% ipython --no-banner

In [1]: import numpy as np

In [2]: np.set_printoptions(suppress=True, linewidth=140)

In [3]: rnd = lambda a: np.round(a, 2) + 0

In [4]: X = np.load("m.npy")

In [5]: X
Out[5]: 
array([[  1,  -3,  -2,  -1,   2],
       [  3,  -3,   2,   2,   0],
       [ 13, -15,   6,   7,   2]])

In [6]: # rank 2

In [7]: rank = np.linalg.matrix_rank(X)

In [8]: rank
Out[8]: np.int64(2)

In [9]: N = np.linalg.svd(X)[2][rank:].T

In [10]: rnd(X @ N)
Out[10]: 
array([[0., 0., 0.],
       [0., 0., 0.],
       [0., 0., 0.]])

In [11]: np.linalg.matrix_rank(X.T @ X), np.linalg.matrix_rank(X @ X.T)
Out[11]: (np.int64(2), np.int64(2))

In [12]: u, g = X[0], X[2]

In [13]: u @ g
Out[13]: np.int64(43)

In [14]: p = (u @ g) / (u @ u) * u

In [15]: np.linalg.matrix_rank(np.outer(u, g))
Out[15]: np.int64(1)

In [16]: rnd(p)
Out[16]: array([ 2.26, -6.79, -4.53, -2.26,  4.53])

In [17]: W0 = np.array([[-3, 3, -2, 1, 3, -3, 3],
    ...:     [-3, 0, 3, -1, 3, 3, -3],
    ...:     [0, -2, -2, 3, -2, 2, 1]])

In [18]: W0[2] = W0[0]

In [19]: W0
Out[19]: 
array([[-3,  3, -2,  1,  3, -3,  3],
       [-3,  0,  3, -1,  3,  3, -3],
       [-3,  3, -2,  1,  3, -3,  3]])

In [20]: # rank 2

In [21]: other = W0 / np.sqrt((W0 ** 2).mean(axis=1, keepdims=True))

In [22]: rnd(other[0])
Out[22]: array([-1.12,  1.12, -0.75,  0.37,  1.12, -1.12,  1.12])

In [23]: np.linalg.matrix_rank(W0 - W0.mean(axis=1, keepdims=True))
Out[23]: np.int64(2)

In [24]: other = np.array([[1.2, 0.9], [1.8, -0.8], [1.6, 0.9], [-1.4, 0.3]])

In [25]: basis = np.array([[-0.1, 0.1, -1.0, 0.2, -0.5, -0.1, 0.1],
    ...:     [0.4, 0.6, -0.2, 0.2, 0.5, 1.5, -0.3]])

In [26]: arr = other @ basis

In [27]: rnd(arr)
Out[27]: 
array([[ 0.24,  0.66, -1.38,  0.42, -0.15,  1.23, -0.15],
       [-0.5 , -0.3 , -1.64,  0.2 , -1.3 , -1.38,  0.42],
       [ 0.2 ,  0.7 , -1.78,  0.5 , -0.35,  1.19, -0.11],
       [ 0.26,  0.04,  1.34, -0.22,  0.85,  0.59, -0.23]])

In [28]: # rank 2

In [29]: U, s, Vh = np.linalg.svd(arr)

In [30]: np.argmax(s[:-1] / (s[1:] + 1e-6)) + 1
Out[30]: np.int64(2)

In [31]: other = U[:, :2] @ np.diag(s[:2]) @ Vh[:2]

In [32]: np.linalg.matrix_rank(arr, rtol=0.05)
Out[32]: np.int64(2)

In [33]: rnd(np.linalg.norm(arr - other, 2)), rnd(s[2])
Out[33]: (np.float64(0.0), np.float64(0.0))

In [34]: rnd(other)
Out[34]: 
array([[ 0.24,  0.66, -1.38,  0.42, -0.15,  1.23, -0.15],
       [-0.5 , -0.3 , -1.64,  0.2 , -1.3 , -1.38,  0.42],
       [ 0.2 ,  0.7 , -1.78,  0.5 , -0.35,  1.19, -0.11],
       [ 0.26,  0.04,  1.34, -0.22,  0.85,  0.59, -0.23]])

In [35]: rnd(np.abs(arr - other).max())
Out[35]: np.float64(0.0)

In [36]: np.argsort(-np.linalg.norm(arr, axis=0).round(6), kind="stable")[:3]
Out[36]: array([2, 5, 4])

In [37]: np.linalg.cond(arr) > 100
Out[37]: np.True_

In [38]: u, g = arr[1], arr[0]

In [39]: rnd(u @ g)
Out[39]: np.float64(0.46)

In [40]: p = (u @ g) / (u @ u) * u

In [41]: rnd(g - p)
Out[41]: array([ 0.27,  0.68, -1.27,  0.41, -0.06,  1.32, -0.18])

In [42]: np.linalg.matrix_rank(np.outer(u, g))
Out[42]: np.int64(1)

In [43]: U, s, Vh = np.linalg.svd(X)

In [44]: evecs = Vh[:(s > 1e-8).sum()]

In [45]: rng = np.random.default_rng(733903)

In [46]: x0 = X[2] + -1 * X[0] + rng.integers(2) * np.eye(5)[3]

In [47]: x0
Out[47]: array([ 12., -12.,   8.,   9.,   0.])

In [48]: rnd(np.diag(evecs.T @ evecs))
Out[48]: array([0.35, 0.65, 0.5 , 0.28, 0.23])

In [49]: np.allclose(evecs.T @ evecs @ x0, x0)
Out[49]: False

In [50]: rnd(evecs.T @ evecs)
Out[50]: 
array([[ 0.35, -0.39,  0.19,  0.21,  0.03],
       [-0.39,  0.65,  0.09, -0.04, -0.26],
       [ 0.19,  0.09,  0.5 ,  0.36, -0.28],
       [ 0.21, -0.04,  0.36,  0.28, -0.17],
       [ 0.03, -0.26, -0.28, -0.17,  0.23]])

In [51]: u = np.array([2, -1, 0, -2, -1]) + 0.5

In [52]: K = np.eye(5) - 2 * np.outer(u, u) / (u @ u)

In [53]: rnd(K)
Out[53]: 
array([[-0.35,  0.27, -0.27,  0.81,  0.27],
       [ 0.27,  0.95,  0.05, -0.16, -0.05],
       [-0.27,  0.05,  0.95,  0.16,  0.05],
       [ 0.81, -0.16,  0.16,  0.51, -0.16],
       [ 0.27, -0.05,  0.05, -0.16,  0.95]])

In [54]: x0 = np.array([1, 2, 3, 2, 4])

In [55]: rnd(K.T @ (K @ x0))
Out[55]: array([1., 2., 3., 2., 4.])

In [56]: rnd(np.sort(np.abs(np.degrees(np.angle(np.linalg.eigvals(K))))))
Out[56]: array([  0.,   0.,   0.,   0., 180.])

In [57]: rnd(np.linalg.norm(x0)), rnd(np.linalg.norm(K @ x0))
Out[57]: (np.float64(5.83), np.float64(5.83))

In [58]: [p for p in range(1, 25) if np.allclose(np.linalg.matrix_power(K, p), np.eye(5))]
Out[58]: [2, 4, 6, 8, 10, 12, 14, 16, 18, 20, 22, 24]

In [59]: rnd(np.linalg.det(K))
Out[59]: np.float64(-1.0)

In [60]: C2 = X.T @ X

In [61]: rnd(np.linalg.svd(X, compute_uv=False) ** 2)
Out[61]: array([511.9,  16.1,   0. ])

In [62]: np.diag(C2)
Out[62]: array([179, 243,  44,  54,   8])

In [63]: C2
Out[63]: 
array([[ 179, -207,   82,   96,   28],
       [-207,  243,  -90, -108,  -36],
       [  82,  -90,   44,   48,    8],
       [  96, -108,   48,   54,   12],
       [  28,  -36,    8,   12,    8]])

In [64]: np.trace(C2), (X ** 2).sum()
Out[64]: (np.int64(528), np.int64(528))
